>>> import numpy as np
>>> from numpy import linalg as LA
>>> np.set_printoptions(precision=2, suppress=True, linewidth=100, legacy="1.25")
>>> def tidy(a):
...     return np.round(a, 2) + 0
... 
>>> rng = np.random.default_rng(9)
>>> W0 = rng.normal(size=(12, 3)) + 10 * np.array([0, 0, 2])
>>> tidy(W0)
array([[-0.8 ,  0.24, 18.34],
       [ 0.66,  1.14, 19.55],
       [ 0.43,  0.25, 19.61],
       [-0.86, -2.03, 21.41],
       [-0.05,  2.52, 20.83],
       [ 0.28, -0.66, 21.39],
       [-0.51,  1.57, 19.6 ],
       [ 0.19, -1.52, 22.34],
       [-0.09, -0.39, 20.81],
       [-0.89,  0.77, 18.83],
       [ 0.55, -1.04, 18.16],
       [-0.59, -1.46, 20.55]])
>>> hat = W0 @ LA.solve(W0.T @ W0, W0.T)
>>> LA.matrix_rank(np.eye(12) - hat)
9
>>> Xs = W0 - W0.mean(axis=0)
>>> evecs = LA.svd(Xs)[2][:1]
>>> B = Xs - Xs @ evecs.T @ evecs
>>> tidy(np.cov(Xs @ evecs.T, rowvar=False))
2.46
>>> cent = W0[[1, 3]].astype(float)
>>> for _ in range(5):
...     idx = LA.norm(W0[:, None] - cent, axis=-1).argmin(axis=1)
...     cent = np.array([W0[idx == j].mean(axis=0) for j in range(2)])
... 
>>> idx
array([0, 0, 0, 1, 0, 1, 0, 1, 1, 0, 0, 1])
>>> np.abs(cent[1] - cent[0]).argmax()
2
>>> np.bincount(idx)
array([7, 5])
>>> d = LA.norm(W0[:, None] - W0[None], axis=-1)
>>> d.mean(axis=1).argmax()
4
>>> tidy(d[:5, :5])
array([[0.  , 2.09, 1.76, 3.82, 3.45],
       [2.09, 0.  , 0.92, 3.98, 2.01],
       [1.76, 0.92, 0.  , 3.18, 2.62],
       [3.82, 3.98, 3.18, 0.  , 4.66],
       [3.45, 2.01, 2.62, 4.66, 0.  ]])
>>> (d + 1e9 * np.eye(12)).round(6).argmin(axis=1)
array([ 9,  2,  1, 11,  6,  8,  9,  5,  5,  0,  0,  3])
>>> np.flatnonzero(d[3] < d.mean() / 2)
array([ 3, 11])
>>> d.shape
(12, 12)
>>> tidy(d[3])
array([3.82, 3.98, 3.18, 0.  , 4.66, 1.79, 4.05, 1.49, 1.91, 3.81, 3.67, 1.06])
>>> x = np.array([-2, -3, 5])
>>> rhs = W0 @ x
>>> c, lr = np.zeros(3), 1 / LA.norm(W0, 2) ** 2
>>> for i in range(3):
...     c -= lr * W0.T @ (W0 @ c - rhs)
...     if i % 1 == 0: print(i, round(LA.norm(W0 @ c - rhs), 2))
... 
0 14.33
1 14.28
2 14.22
>>> tidy(c)
array([-0.04, -0.06,  5.03])
>>> E = np.load("a.npy")
>>> E
array([[ 0, -2,  2],
       [ 2,  0,  2],
       [-2, -2,  0]])
>>> LA.cond(E) > 100
True
>>> LA.matrix_rank(E, rtol=0.1)
2
>>> tidy(LA.norm(E, 2) / LA.norm(E))
0.71
>>> [round(float(x), 2) for x in LA.svd(E, compute_uv=False)[:3]]
[3.46, 3.46, 0.0]
>>> rk = LA.matrix_rank(E)
>>> rk
2
>>> ns = LA.svd(E)[2][rk:].T
>>> ns.shape
(3, 1)
>>> np.allclose(E @ ns, 0)
True
>>> left, s, vt = LA.svd(E)
>>> tidy(s)
array([3.46, 3.46, 0.  ])
>>> B = left[:, :2] @ np.diag(s[:2]) @ vt[:2]
>>> LA.matrix_rank(E, rtol=0.05)
2
>>> LA.matrix_rank(B)
2
>>> tidy(np.abs(E - B).max())
0.0
>>> tidy(LA.norm(E - B, 2)), tidy(s[2])
(0.0, 0.0)
>>> tidy(LA.norm(E - B) / LA.norm(E))
0.0
